% ipython --no-banner

In [1]: import numpy as np

In [2]: np.set_printoptions(suppress=True, linewidth=200)

In [3]: arr = np.loadtxt("dump.csv", delimiter=",")

In [4]: arr
Out[4]: 
array([[ -5.2121,   7.3059,  -1.9945,  12.0543,  -0.113 ,  -8.3159,  -8.4442,  -2.3404,   5.4023,  -2.2371],
       [ -6.2702,  -1.8276, -14.7045,  -1.2479,  -6.4293,  -8.0833,  -1.9159, -11.0919,  10.9406,   2.2363],
       [  3.9648,   3.0509, -18.3141,   3.0439,  -1.7717, -10.848 ,  -7.3357,   2.0422,   6.1008, -12.4494],
       [ -2.3578,   1.3603,  -0.3866,  -3.2684,  -5.9166,  -6.252 ,   1.027 ,   0.3322,   3.1007,   2.9801],
       [ -4.3175,  -1.0894,   6.3752,   3.0199,  -5.3162,  10.461 ,   6.2996,  -1.3087,  14.1886,   2.9223],
       [  3.2248,  -3.8905,  -0.7358,   0.2319,  -0.9813,  -4.4153,   2.1006,  -4.6281,  -2.4045,  -1.4936],
       [ -5.6094,   1.3907,   0.0239,  -2.8878,   0.1963,  -5.6161,   0.1023,  -1.065 ,  -7.7628,   2.5465],
       [  4.2935,   9.984 ,  -8.1638,  11.5218,  -3.7743,   6.0448,   0.896 ,  -3.3831,   3.9098, -15.1282],
       [  1.0699,   5.5617,   0.3449,   9.8218,  -5.452 ,   1.9532,   6.5291,   0.9683,   4.8804,   1.4696],
       [  7.3866,  -1.6863,  -7.9502,   3.1551,   9.1282,   3.6934,  -7.2674,  -0.0377,   2.3362,  16.0557],
       [-10.4117,   2.8056,   5.5692,  -1.7478,  -0.4014,   1.0808,  -0.0804, -11.0388,  -5.6052,  12.6729],
       [ -4.4597,   2.5227, -13.0518,   9.1433,   1.1648,   2.7599,  -1.6372,   6.7815,   2.179 ,  -6.9354],
       [  8.2347, -11.3348,  10.2648,  -2.149 ,  -3.3556,   3.6333,  -9.1558,   7.866 ,   6.8772,   0.075 ],
       [  9.2389,  -5.4149,  20.7101,  -0.4546,   2.2961,  -1.0001,  -8.0759,  -9.5173,   3.1993,   9.525 ],
       [  3.4968,  -4.1116, -11.5236,   3.7522,  -5.5987,  -1.003 ,  -0.0661,  -1.5402,   2.3028,  -0.0221],
       [  1.5576,  -0.8956,  -5.5014,   1.7483,   7.7021,  -5.4487,  -3.657 ,   7.586 ,  -9.4324,   1.0877],
       [ -6.4238,  11.9666,  -6.5096,   6.2237,   2.1118,  15.3966,  14.8213,  -4.726 ,  10.529 ,   0.9804],
       [ -6.4783,  -5.101 ,  20.6873,  11.9291,   8.1143,  -9.0276,   2.5604,   4.3195,  -8.7277,   3.0819],
       [ -1.5396, -10.4745,  28.0091, -16.73  ,  -5.2885,  14.002 ,   6.631 ,   8.1739,   3.7996,   0.1529],
       [ 13.5167,  -3.1614, -16.1735,   7.9243,  -6.7524,  -9.9108,   1.579 ,  -6.3417,   1.3648,   1.6787],
       [  1.2739,  -0.6757,  -6.6013,  -4.9719,  -0.838 ,   7.6596,   2.2306,   1.5112,  -1.1822,  11.5103]])

In [5]: Ac = arr - arr.mean(axis=0)

In [6]: Uu, sv, vt = np.linalg.svd(Ac, full_matrices=False)

In [7]: np.round(vt[0] * np.sign(vt[0, np.abs(vt[0]).argmax()]), 4)
Out[7]: array([-0.0578, -0.2438,  0.856 , -0.2815,  0.0491,  0.2221,  0.0596,  0.0962, -0.0767,  0.2341])

In [8]: np.round(Ac.mean(axis=0), 4) + 0
Out[8]: array([0., 0., 0., 0., 0., 0., 0., 0., 0., 0.])

In [9]: np.round((sv ** 2).sum() ** 2 / (sv ** 4).sum(), 4)
Out[9]: np.float64(4.7873)
